$ python3 -q
>>> import numpy as np
>>> np.set_printoptions(suppress=True, linewidth=120)
>>> feats = np.loadtxt("sample19.csv", delimiter=",")
>>> feats
array([[3., 3., 2., 3., 0., 3.],
       [3., 4., 2., 4., 0., 3.],
       [1., 1., 0., 1., 0., 3.],
       [4., 2., 1., 2., 3., 4.],
       [4., 4., 2., 4., 0., 6.],
       [3., 1., 1., 1., 3., 1.],
       [7., 7., 6., 7., 3., 6.],
       [8., 7., 6., 8., 4., 9.],
       [2., 2., 2., 3., 1., 0.],
       [0., 0., 0., 0., 0., 0.],
       [2., 3., 2., 3., 0., 0.],
       [3., 3., 2., 3., 0., 3.],
       [1., 1., 0., 1., 0., 3.],
       [5., 4., 4., 5., 4., 6.],
       [2., 1., 2., 1., 3., 3.]])
>>> d = np.linalg.norm(feats[:, None] - feats[None], axis=-1)
>>> np.round(np.linalg.norm(feats - feats.mean(axis=0), axis=1), 1)
array([ 1.5,  2.1,  4.4,  2.6,  3.4,  4.1,  8.5, 10.9,  3.7,  6.7,  3.8,  1.5,  4.4,  5.1,  3.4])
>>> np.flatnonzero(d[6] < d.mean() / 2)
array([6])
>>> (d + 1e9 * np.eye(15)).round(6).argmin(axis=1)
array([11,  0, 12, 14,  1, 14,  7,  6, 10,  2,  8,  0,  2,  4,  5])
>>> d[6].round(6).argsort(kind="stable")[:4]
array([ 6,  7, 13,  4])
>>> d[6].round(1)
array([ 9.1,  8.2, 12.7,  9.4,  7.2, 11.7,  0. ,  3.5, 11. , 15.1, 10.9,  9.1, 12.7,  4.7, 11. ])
>>> np.round(np.linalg.norm(feats, axis=1), 1)
array([ 6.3,  7.3,  3.5,  7.1,  9.4,  4.7, 15.1, 17.6,  4.7,  0. ,  5.1,  6.3,  3.5, 11.6,  5.3])
>>> F = np.loadtxt("layer10.csv", delimiter=",")
>>> F
array([[ -8.,  -1.,  -1.,   5.,   7.],
       [  0.,   0.,   0.,   0.,   0.],
       [-24.,  -3.,  -3.,  15.,  21.],
       [ -8.,  -1.,  -1.,   5.,   7.],
       [-24.,  -3.,  -3.,  15.,  21.],
       [-16.,  -2.,  -2.,  10.,  14.],
       [  0.,   0.,   0.,   0.,   0.],
       [ 24.,   3.,   3., -15., -21.],
       [ 24.,   3.,   3., -15., -21.],
       [ -8.,  -1.,  -1.,   5.,   7.],
       [ 16.,   2.,   2., -10., -14.],
       [-24.,  -3.,  -3.,  15.,  21.],
       [ -8.,  -1.,  -1.,   5.,   7.]])
>>> U, sv, Vt = np.linalg.svd(F)
>>> np.argmax(sv[:-1] / (sv[1:] + 1e-6)) + 1
np.int64(1)
>>> sv.round(1) + 0
array([89.3,  0. ,  0. ,  0. ,  0. ])
>>> A2 = U[:, :1] @ np.diag(sv[:1]) @ Vt[:1]
>>> round(float(np.abs(F - A2).max()), 1)
0.0
>>> np.linalg.matrix_rank(F, rtol=0.05)
np.int64(1)
>>> A2.round(1) + 0
array([[ -8.,  -1.,  -1.,   5.,   7.],
       [  0.,   0.,   0.,   0.,   0.],
       [-24.,  -3.,  -3.,  15.,  21.],
       [ -8.,  -1.,  -1.,   5.,   7.],
       [-24.,  -3.,  -3.,  15.,  21.],
       [-16.,  -2.,  -2.,  10.,  14.],
       [  0.,   0.,   0.,   0.,   0.],
       [ 24.,   3.,   3., -15., -21.],
       [ 24.,   3.,   3., -15., -21.],
       [ -8.,  -1.,  -1.,   5.,   7.],
       [ 16.,   2.,   2., -10., -14.],
       [-24.,  -3.,  -3.,  15.,  21.],
       [ -8.,  -1.,  -1.,   5.,   7.]])
>>> A2 = F[0, 0] * F[1:] - np.outer(F[1:, 0], F[0])
>>> A2
array([[ 0.,  0.,  0., -0., -0.],
       [ 0.,  0.,  0.,  0.,  0.],
       [ 0.,  0.,  0.,  0.,  0.],
       [ 0.,  0.,  0.,  0.,  0.],
       [ 0.,  0.,  0.,  0.,  0.],
       [ 0.,  0.,  0., -0., -0.],
       [ 0.,  0.,  0.,  0.,  0.],
       [ 0.,  0.,  0.,  0.,  0.],
       [ 0.,  0.,  0.,  0.,  0.],
       [ 0.,  0.,  0.,  0.,  0.],
       [ 0.,  0.,  0.,  0.,  0.],
       [ 0.,  0.,  0.,  0.,  0.]])
>>> np.flatnonzero(~A2.round(6).any(axis=1))
array([ 0,  1,  2,  3,  4,  5,  6,  7,  8,  9, 10, 11])
>>> np.linalg.matrix_rank(A2), np.linalg.matrix_rank(F)
(np.int64(0), np.int64(1))
>>> F[:, 0] / F[0, 0]
array([ 1., -0.,  3.,  1.,  3.,  2., -0., -3., -3.,  1., -2.,  3.,  1.])
